$ ipython --no-banner

In [1]: import numpy as np

In [2]: from numpy import linalg as LA

In [3]: np.set_printoptions(suppress=True, linewidth=200)

In [4]: def rnd(a):
   ...:     return np.round(a, 2) + 0
   ...: 

In [5]: M = np.load("data.npy")

In [6]: M
Out[6]: 
array([[0, 2, 1],
       [3, 3, 1],
       [2, 0, 3]])

In [7]: x = np.array([0, -1, 2])

In [8]: h = np.maximum(M @ x, 0)

In [9]: h
Out[9]: array([0, 0, 6])

In [10]: np.maximum(M @ (3 * x), 0)
Out[10]: array([ 0,  0, 18])

In [11]: M * (h > 1e-9)[:, None]
Out[11]: 
array([[0, 0, 0],
       [0, 0, 0],
       [2, 0, 3]])

In [12]: rng = np.random.default_rng(359906)

In [13]: M2 = M + rng.integers(-2, 3, (3, 1)) @ rng.integers(-2, 3, (1, 3))

In [14]: M2
Out[14]: 
array([[ 0,  0,  2],
       [ 3,  7, -1],
       [ 2,  4,  1]])

In [15]: np.abs(M2 - M).sum(axis=1)
Out[15]: array([3, 6, 6])

In [16]: rnd(LA.svd(M2 - M, compute_uv=False))
Out[16]: array([6.71, 0.  , 0.  ])

In [17]: gram = M.T @ M

In [18]: (M @ M.T).shape
Out[18]: (3, 3)

In [19]: LA.matrix_rank(gram)
Out[19]: np.int64(3)

In [20]: np.allclose(gram, gram.T)
Out[20]: True

In [21]: rnd(LA.svd(M, compute_uv=False) ** 2)
Out[21]: array([27.91,  7.06,  2.03])

In [22]: LA.norm(M, axis=1).argmax()
Out[22]: np.int64(1)

In [23]: rnd(LA.norm(M, axis=1))
Out[23]: array([2.24, 4.36, 3.61])

In [24]: rnd(LA.norm(M) ** 2 / LA.norm(M, 2) ** 2)
Out[24]: np.float64(1.33)

In [25]: rnd(LA.norm(M, axis=0))
Out[25]: array([3.61, 3.61, 3.32])
